In [1]: import numpy as np

In [2]: import numpy.linalg as la

In [3]: np.set_printoptions(suppress=True, linewidth=140)

In [4]: def tidy(a):
   ...:     return np.round(a, 2) + 0
   ...: 

In [5]: arr = np.load("layer0.npy")

In [6]: tidy(arr)
Out[6]: 
array([[ 0.69,  0.3 , -0.07,  0.35],
       [ 0.3 ,  0.13,  0.  ,  0.16],
       [-0.07,  0.  ,  0.98,  0.13],
       [ 0.35,  0.16,  0.13,  0.21]])

In [7]: Uu, s, vt = la.svd(arr)

In [8]: tidy(s)
Out[8]: array([1., 1., 0., 0.])

In [9]: M2 = Uu[:, :2] @ np.diag(s[:2]) @ vt[:2]

In [10]: tidy(la.norm(arr - M2) / la.norm(arr))
Out[10]: np.float64(0.0)

In [11]: tidy(np.abs(arr - M2).max())
Out[11]: np.float64(0.0)

In [12]: np.unique(arr.round(6), axis=0).shape
Out[12]: (4, 4)

In [13]: tidy(arr @ la.pinv(arr) @ arr)
Out[13]: 
array([[ 0.69,  0.3 , -0.07,  0.35],
       [ 0.3 ,  0.13,  0.  ,  0.16],
       [-0.07,  0.  ,  0.98,  0.13],
       [ 0.35,  0.16,  0.13,  0.21]])

In [14]: Uu, s, vt = la.svd(arr)

In [15]: vecs = vt[:(s > 1e-8).sum()]

In [16]: rng = np.random.default_rng(11)

In [17]: x0 = arr[1] + 2 * arr[3] + rng.integers(2) * np.eye(4)[2]

In [18]: tidy(x0)
Out[18]: array([1.  , 0.44, 0.26, 0.57])

In [19]: print(tidy(la.norm(x0 - vecs.T @ vecs @ x0)))
0.0

In [20]: m1 = np.loadtxt("data.csv", delimiter=",")

In [21]: m1
Out[21]: 
array([[ -5.,   3.,   1., -12.,  -5.,  -2.,  -4.,   3.],
       [-14.,  19.,   8.,  -4.,  23., -17.,  -1., -14.],
       [  4.,   1.,   8.,  10.,  13.,  -6., -10.,   3.],
       [-13.,   7.,   6., -10.,  -2.,  -4.,  15.,   3.],
       [ 11.,   1.,   6.,  -1.,   7., -12., -15.,  14.],
       [  0.,   0.,   0.,   0.,   0.,   0.,   0.,   0.],
       [-19.,   9.,  11.,  -3.,   8.,  -1.,  -2.,   0.],
       [ -4.,   7.,   3.,  -8.,   9.,  -9.,   7.,  -6.],
       [-16.,  -3.,   6., -13.,  -3.,  -6.,  -5.,  -4.],
       [  0.,   0.,   0.,   0.,   0.,   0.,   0.,   0.],
       [-12.,   3.,   3.,  -1.,   1.,   4.,   1.,  -8.],
       [ -8.,  15.,  -1.,   1.,  -1.,  -3.,  -3.,  -2.],
       [-12.,   6.,   7.,   1.,   3.,   8.,   5.,   2.],
       [ -7.,  19.,   1.,   5.,  13., -10.,   8., -11.],
       [ -9.,  10.,   4., -20.,   4., -11.,   3.,  -3.],
       [-13.,   4.,   9., -15.,   3.,  -2.,  13.,   2.],
       [  0.,  -5.,  11.,  -2.,   9., -16., -16.,   7.],
       [ -3.,  12.,  -2.,  13.,   4.,  -1.,   1.,  -5.],
       [ -9.,  -6.,   2.,  -9.,  -8.,   3.,   2.,  -2.],
       [  7.,  -8.,   7.,   2.,   4.,  -7.,  -9.,   9.]])

In [22]: # rows 5 and 9 are equal

In [23]: Xc = (m1 - m1.mean(axis=0)) / m1.std(axis=0)

In [24]: np.argwhere(np.abs(Xc) > 2)
Out[24]: 
array([[ 1,  4],
       [ 1,  7],
       [ 4,  0],
       [ 4,  7],
       [14,  3],
       [17,  3]])

In [25]: tidy(Xc.std(axis=0))
Out[25]: array([1., 1., 1., 1., 1., 1., 1., 1.])

In [26]: coef = la.lstsq(np.delete(Xc, 7, axis=1), Xc[:, 7])[0]

In [27]: tidy(1 - np.var(Xc[:, 7] - np.delete(Xc, 7, axis=1) @ coef))
Out[27]: np.float64(0.98)

In [28]: np.abs(coef).argmax()
Out[28]: np.int64(2)

In [29]: z = m1[:, 7] > np.median(m1[:, 7])

In [30]: u = m1[z].mean(axis=0) - m1[~z].mean(axis=0)

In [31]: print(z.astype(int))
[1 0 1 1 1 0 0 0 0 0 0 0 1 0 0 1 1 0 0 1]

In [32]: print((((m1 - m1.mean(axis=0)) @ u > 0) == z).mean())
0.7

In [33]: tidy(u)
Out[33]: array([ 5.79, -5.96,  3.96, -0.12, -0.17, -0.88, -3.54,  9.96])

In [34]: np.argsort(-np.abs(u).round(6), kind="stable")
Out[34]: array([7, 1, 0, 2, 6, 5, 4, 3])

In [35]: def softmax(z):
    ...:     e = np.exp(z - z.max(axis=-1, keepdims=True))
    ...:     return e / e.sum(axis=-1, keepdims=True)
    ...: 

In [36]: tidy(softmax(m1).sum(axis=1))
Out[36]: array([1., 1., 1., 1., 1., 1., 1., 1., 1., 1., 1., 1., 1., 1., 1., 1., 1., 1., 1., 1.])

In [37]: tidy(softmax(10 * m1[3]))
Out[37]: array([0., 0., 0., 0., 0., 0., 1., 0.])

In [38]: tidy(softmax(m1[3]))
Out[38]: array([0., 0., 0., 0., 0., 0., 1., 0.])

In [39]: att = m1 @ m1.T / np.sqrt(8)

In [40]: softmax(att).round(6).argmax(axis=1)
Out[40]: array([14,  1,  2,  3,  4,  0,  1,  1,  8,  0,  1,  1,  6,  1, 14, 15, 16, 13,  8,  4])

In [41]: basis = m1[[6, 2]].astype(float)

In [42]: for _ in range(7):
    ...:     z = la.norm(m1[:, None] - basis, axis=-1).argmin(axis=1)
    ...:     basis = np.array([m1[z == j].mean(axis=0) for j in range(2)])
    ...: 

In [43]: print(z)
[0 0 1 0 1 1 0 0 0 1 0 0 0 0 0 0 1 1 0 1]

In [44]: tidy(basis)
Out[44]: 
array([[-10.85,   7.15,   4.62,  -6.77,   3.46,  -3.85,   3.  ,  -3.08],
       [  2.71,   0.14,   4.29,   3.14,   5.29,  -6.  ,  -7.  ,   4.  ]])

In [45]: tidy(basis[1] - basis[0])
Out[45]: array([ 13.56,  -7.01,  -0.33,   9.91,   1.82,  -2.15, -10.  ,   7.08])

In [46]: G = np.cov(m1, rowvar=False)

In [47]: np.argwhere(np.triu(np.abs(np.corrcoef(m1.T)) > 0.8, 1))
Out[47]: array([], shape=(0, 2), dtype=int64)

In [48]: G.shape
Out[48]: (8, 8)

In [49]: tidy(np.polyfit(m1[:, 7], m1[:, 5], 1))
Out[49]: array([ 0.01, -4.59])

In [50]: np.argsort(-m1.std(axis=0).round(6), kind="stable")
Out[50]: array([3, 6, 0, 1, 4, 7, 5, 2])

In [51]: feats = np.loadtxt("a.csv", delimiter=",")

In [52]: feats
Out[52]: 
array([[ 0.6,  0.1, -0.2, -0.5,  0.1, -0.2,  1. ,  0.8],
       [ 0.4,  0.8, -1.8,  0.2, -0.8,  0.8, -5. , -1.8],
       [ 0.9, -0.9,  1.4,  1. , -0.2, -0.4, 13. ,  0.4],
       [ 1.6,  1. ,  0. , -1.2,  1.1, -0.2, -5. ,  0.1],
       [ 0.1,  0.1,  1.8, -0.8, -0.5, -1. , -2. , -1.4],
       [-0.1, -1.1,  0.6,  1.1,  1.5,  0.8, 17. ,  0.4]])

In [53]: # column 6 is much longer than the rest

In [54]: blk = np.stack([feats, -2 * feats, feats[::-1]])

In [55]: print(tidy(np.einsum("bij,cij->bc", blk, blk)))
[[  547.1 -1094.2   -80.9]
 [-1094.2  2188.4   161.8]
 [  -80.9   161.8   547.1]]

In [56]: la.matrix_rank(blk.reshape(3, -1))
Out[56]: np.int64(2)

In [57]: print(la.matrix_rank(blk))
[6 6 6]

In [58]: tidy(la.norm(blk, axis=(1, 2)))
Out[58]: array([23.39, 46.78, 23.39])
